In [1]: import numpy as np

In [2]: import numpy.linalg as la

In [3]: np.set_printoptions(suppress=True, linewidth=160)

In [4]: A = np.load("run10.npy")

In [5]: A
Out[5]: 
array([[ 0,  1,  0,  1,  0,  1],
       [ 0,  2,  0,  2,  0,  2],
       [-2,  2, -2,  2, -2,  2],
       [ 0,  1,  0,  1,  0,  1],
       [ 0,  2,  0,  2,  0,  2],
       [-2,  2, -2,  2, -2,  2]])

In [6]: rng = np.random.default_rng(5)

In [7]: other = A + rng.integers(-2, 3, (6, 2)) @ rng.integers(-2, 3, (2, 6))

In [8]: print(other)
[[-4  5 -6  1  0 -3]
 [-4  6  0  8  6  4]
 [-2  2 -2  2 -2  2]
 [ 2 -1  0 -2 -3  0]
 [ 4 -2  0 -4 -6  0]
 [ 0  0  2  3 -1  5]]

In [9]: print(np.round(la.svd(other - A, compute_uv=False), 2) + 0)
[15.85 10.53  0.    0.    0.    0.  ]

In [10]: la.matrix_rank(other - A, tol=1e-8)
Out[10]: np.int64(2)

In [11]: print(np.abs(other - A).sum(axis=1))
[18 22  0 11 22 13]

In [12]: A.sum(axis=0)
Out[12]: array([-4, 10, -4, 10, -4, 10])

In [13]: print(np.round(A.mean(axis=0), 2))
[-0.67  1.67 -0.67  1.67 -0.67  1.67]

In [14]: np.count_nonzero(A)
Out[14]: np.int64(24)

In [15]: np.unravel_index(np.abs(A).argmax(), A.shape)
Out[15]: (np.int64(1), np.int64(1))

In [16]: A - A[0]
Out[16]: 
array([[ 0,  0,  0,  0,  0,  0],
       [ 0,  1,  0,  1,  0,  1],
       [-2,  1, -2,  1, -2,  1],
       [ 0,  0,  0,  0,  0,  0],
       [ 0,  1,  0,  1,  0,  1],
       [-2,  1, -2,  1, -2,  1]])

In [17]: A.shape
Out[17]: (6, 6)

In [18]: m1 = np.load("arr.npy")

In [19]: m1
Out[19]: 
array([[0, 0, 1, 1, 1, 0, 0, 0, 0, 0, 0, 0],
       [0, 0, 0, 1, 0, 0, 0, 1, 0, 0, 0, 0],
       [1, 0, 0, 1, 0, 0, 0, 0, 0, 0, 0, 1],
       [1, 1, 1, 0, 0, 0, 0, 0, 0, 0, 1, 0],
       [1, 0, 0, 0, 0, 0, 0, 0, 1, 0, 0, 0],
       [0, 0, 0, 0, 0, 0, 1, 0, 0, 0, 1, 0],
       [0, 0, 0, 0, 0, 1, 0, 1, 0, 0, 0, 0],
       [0, 1, 0, 0, 0, 0, 1, 0, 0, 0, 0, 0],
       [0, 0, 0, 0, 1, 0, 0, 0, 0, 0, 0, 0],
       [0, 0, 0, 0, 0, 0, 0, 0, 0, 0, 0, 0],
       [0, 0, 0, 1, 0, 1, 0, 0, 0, 0, 0, 0],
       [0, 0, 1, 0, 0, 0, 0, 0, 0, 0, 0, 0]])

In [20]: x = np.array([2, 1, 2, 1, 0, -2, -3, -3, 1, -3, 3, 3])

In [21]: print(m1 * x)
[[ 0  0  2  1  0  0  0  0  0  0  0  0]
 [ 0  0  0  1  0  0  0 -3  0  0  0  0]
 [ 2  0  0  1  0  0  0  0  0  0  0  3]
 [ 2  1  2  0  0  0  0  0  0  0  3  0]
 [ 2  0  0  0  0  0  0  0  1  0  0  0]
 [ 0  0  0  0  0  0 -3  0  0  0  3  0]
 [ 0  0  0  0  0 -2  0 -3  0  0  0  0]
 [ 0  1  0  0  0  0 -3  0  0  0  0  0]
 [ 0  0  0  0  0  0  0  0  0  0  0  0]
 [ 0  0  0  0  0  0  0  0  0  0  0  0]
 [ 0  0  0  1  0 -2  0  0  0  0  0  0]
 [ 0  0  2  0  0  0  0  0  0  0  0  0]]

In [22]: [round(float(la.det(m1[:i, :i])), 2) + 0 for i in range(1, 13)]
Out[22]: [0.0, 0.0, 0.0, 1.0, 0.0, 0.0, 0.0, 1.0, -2.0, 0.0, 0.0, 0.0]

In [23]: J = np.loadtxt("test9.csv", delimiter=",")

In [24]: J
Out[24]: 
array([[ 3.,  2.,  2.,  2.,  2.,  2.,  4.,  4.,  0.,  2.,  0.,  4.,  2.,  2.,  2.],
       [ 2.,  0.,  1.,  1.,  1.,  1.,  2.,  2.,  0.,  1.,  0.,  2.,  1.,  1.,  1.],
       [ 2.,  1.,  0.,  1.,  1.,  1.,  2.,  2.,  0.,  1.,  0.,  2.,  1.,  1.,  1.],
       [ 2.,  1.,  1.,  0.,  1.,  1.,  2.,  2.,  0.,  1.,  0.,  2.,  1.,  1.,  1.],
       [ 2.,  1.,  1.,  1.,  0.,  1.,  2.,  2.,  0.,  1.,  0.,  2.,  1.,  1.,  1.],
       [ 2.,  1.,  1.,  1.,  1.,  0.,  2.,  2.,  0.,  1.,  0.,  2.,  1.,  1.,  1.],
       [ 4.,  2.,  2.,  2.,  2.,  2.,  3.,  4.,  0.,  2.,  0.,  4.,  2.,  2.,  2.],
       [ 4.,  2.,  2.,  2.,  2.,  2.,  4.,  3.,  0.,  2.,  0.,  4.,  2.,  2.,  2.],
       [ 0.,  0.,  0.,  0.,  0.,  0.,  0.,  0., -1.,  0.,  0.,  0.,  0.,  0.,  0.],
       [ 2.,  1.,  1.,  1.,  1.,  1.,  2.,  2.,  0.,  0.,  0.,  2.,  1.,  1.,  1.],
       [ 0.,  0.,  0.,  0.,  0.,  0.,  0.,  0.,  0.,  0., -1.,  0.,  0.,  0.,  0.],
       [ 4.,  2.,  2.,  2.,  2.,  2.,  4.,  4.,  0.,  2.,  0.,  3.,  2.,  2.,  2.],
       [ 2.,  1.,  1.,  1.,  1.,  1.,  2.,  2.,  0.,  1.,  0.,  2.,  0.,  1.,  1.],
       [ 2.,  1.,  1.,  1.,  1.,  1.,  2.,  2.,  0.,  1.,  0.,  2.,  1.,  0.,  1.],
       [ 2.,  1.,  1.,  1.,  1.,  1.,  2.,  2.,  0.,  1.,  0.,  2.,  1.,  1.,  0.]])

In [25]: Uu, s, vt = la.svd(J)

In [26]: np.argmax(s[:-1] / (s[1:] + 1e-6)) + 1
Out[26]: np.int64(1)

In [27]: s.round(2)
Out[27]: array([24.,  1.,  1.,  1.,  1.,  1.,  1.,  1.,  1.,  1.,  1.,  1.,  1.,  1.,  1.])

In [28]: other = Uu[:, :1] @ np.diag(s[:1]) @ vt[:1]

In [29]: round(float(la.norm(J - other, 2)), 2), round(s[1], 2)
Out[29]: (1.0, np.float64(1.0))

In [30]: la.matrix_rank(other)
Out[30]: np.int64(1)

In [31]: la.matrix_rank(J, rtol=0.05)
Out[31]: np.int64(1)

In [32]: round(float(la.norm(J - other) / la.norm(J)), 2)
Out[32]: 0.15

In [33]: W0 = rng.normal(size=(22, 9)) + 10 * np.array([1, -1, -2, 0, 3, -1, -1, 2, -1])

In [34]: print(W0.round(2))
[[  9.04  -8.4  -19.8   -1.73  29.92 -11.16 -10.63  19.51 -10.71]
 [ 10.55 -10.06 -20.59   0.41  30.83 -11.64 -10.26  19.02 -10.17]
 [  8.71  -9.98 -20.04  -0.3   28.95 -10.4  -11.09  18.64  -9.78]
 [  8.89  -8.83 -19.28  -2.    30.27 -11.1   -9.97  20.04 -11.99]
 [  9.77 -10.26 -19.04  -1.18  30.74 -11.1  -10.33  19.16  -8.55]
 [ 10.57  -7.57 -19.36   0.84  30.84 -10.61 -10.07  21.35 -10.4 ]
 [ 10.19 -10.02 -19.39  -0.36  29.85  -9.76  -9.9   19.14  -9.1 ]
 [  8.7  -11.2  -21.28   0.97  29.64 -10.97 -11.14  20.42 -11.05]
 [  8.73  -9.39 -21.2   -0.32  29.99 -10.45 -10.05  21.34 -10.52]
 [  8.74 -11.84 -20.2   -0.35  30.27 -10.46 -10.48  19.28 -10.52]
 [ 10.16 -10.38 -19.9    1.9   30.48 -11.58  -8.27  20.35 -10.94]
 [ 10.91  -9.98 -20.62  -0.63  29.01  -9.95  -8.93  19.67  -9.58]
 [ 11.88 -11.21 -19.74  -0.31  28.94 -11.03 -10.02  20.43 -10.53]
 [ 10.05  -9.28 -19.7    0.87  30.46  -9.51  -8.17  20.62  -9.87]
 [ 10.71 -10.92 -20.34   0.79  30.63  -8.45  -9.99  18.54  -8.05]
 [ 11.09 -11.06 -18.62   0.03  28.19 -10.42 -10.51  21.59 -10.79]
 [  9.75 -10.28 -20.38  -0.91  30.22  -8.92  -9.38  19.07 -11.15]
 [ 10.12 -10.71 -20.63  -1.68  31.95  -9.08 -10.97  20.91  -8.66]
 [  7.61 -10.55 -20.39   0.65  29.88 -10.23 -10.06  21.85  -7.84]
 [  9.48 -10.93 -17.31  -0.98  29.43  -9.96  -9.52  21.03  -9.61]
 [  9.13  -9.49 -19.75   1.88  29.99 -11.34 -11.05  21.45 -10.54]
 [  7.9  -10.58 -20.     1.19  28.99  -9.33  -9.2   19.3  -10.19]]

In [35]: Xs = W0 - W0.mean(axis=0)

In [36]: V = la.svd(Xs)[2][:1]

In [37]: other = Xs - Xs @ V.T @ V

In [38]: print(np.round(np.diag(V.T @ V), 2) + 0)
[0.01 0.14 0.01 0.06 0.02 0.23 0.   0.19 0.35]

In [39]: np.round((Xs @ V.T).std(axis=0), 2)
Out[39]: array([1.28])

In [40]: np.round(other.std(axis=0), 2)
Out[40]: array([1.04, 0.86, 0.85, 1.04, 0.8 , 0.61, 0.81, 0.85, 0.7 ])

In [41]: round(float(la.norm(other) / la.norm(Xs)), 2)
Out[41]: 0.89

In [42]: other = np.array([[-1, 3, 3], [-2, -3, -3], [2, -3, -3]])

In [43]: data = np.block([[np.zeros((3, 3)), other], [other.T, np.zeros((3, 3))]])

In [44]: data
Out[44]: 
array([[ 0.,  0.,  0., -1.,  3.,  3.],
       [ 0.,  0.,  0., -2., -3., -3.],
       [ 0.,  0.,  0.,  2., -3., -3.],
       [-1., -2.,  2.,  0.,  0.,  0.],
       [ 3., -3., -3.,  0.,  0.,  0.],
       [ 3., -3., -3.,  0.,  0.,  0.]])

In [45]: Uu, s, vt = la.svd(data)

In [46]: s.round(2) + 0
Out[46]: array([7.38, 7.38, 2.93, 2.93, 0.  , 0.  ])

In [47]: np.argmax(s[:-1] / (s[1:] + 1e-6)) + 1
Out[47]: np.int64(4)

In [48]: other = Uu[:, :4] @ np.diag(s[:4]) @ vt[:4]

In [49]: la.matrix_rank(other)
Out[49]: np.int64(4)

In [50]: print(round(np.abs(data - other).max(), 2))
0.0

In [51]: np.round(la.norm(data - other) / la.norm(data), 2)
Out[51]: np.float64(0.0)

In [52]: round(la.norm(data - other, 2), 2), round(s[4], 2)
Out[52]: (np.float64(0.0), np.float64(0.0))

In [53]: la.matrix_rank(data, rtol=0.05)
Out[53]: np.int64(4)

In [54]: other.round(2) + 0
Out[54]: 
array([[ 0.,  0.,  0., -1.,  3.,  3.],
       [ 0.,  0.,  0., -2., -3., -3.],
       [ 0.,  0.,  0.,  2., -3., -3.],
       [-1., -2.,  2.,  0.,  0.,  0.],
       [ 3., -3., -3.,  0.,  0.,  0.],
       [ 3., -3., -3.,  0.,  0.,  0.]])
